>>> import numpy as np
>>> import numpy.linalg as la
>>> np.set_printoptions(precision=3, suppress=True, linewidth=100)
>>> mat = np.load("sample12.npy")
>>> mat
array([[ 0.,  0., -5., -5.],
       [ 0.,  0.,  1.,  7.],
       [-5.,  1.,  0.,  0.],
       [-5.,  7.,  0.,  0.]])
>>> # equal to its transpose
>>> u = np.array([5, 5, 3, 0])
>>> B = mat + np.outer(u, np.eye(4)[0])
>>> round(la.det(B) / la.det(mat), 3), round(float(1 + la.solve(mat, u)[0]), 3)
(np.float64(0.3), 0.3)
>>> np.allclose(mat, mat.T)
True
>>> (mat - mat.T) / 2
array([[0., 0., 0., 0.],
       [0., 0., 0., 0.],
       [0., 0., 0., 0.],
       [0., 0., 0., 0.]])
>>> mat.inv()
Traceback (most recent call last):
  File "<python-input-11>", line 1, in <module>
    mat.inv()
    ^^^^^^^
AttributeError: 'numpy.ndarray' object has no attribute 'inv'
>>> (mat + mat.T) / 2
array([[ 0.,  0., -5., -5.],
       [ 0.,  0.,  1.,  7.],
       [-5.,  1.,  0.,  0.],
       [-5.,  7.,  0.,  0.]])
>>> round(float(la.det(mat)), 3)
900.0
>>> la.determinant(mat)
Traceback (most recent call last):
  File "<python-input-14>", line 1, in <module>
    la.determinant(mat)
    ^^^^^^^^^^^^^^
AttributeError: module 'numpy.linalg' has no attribute 'determinant'
>>> np.round(np.abs(la.eigvals(mat)).max(), 3)
np.float64(9.487)
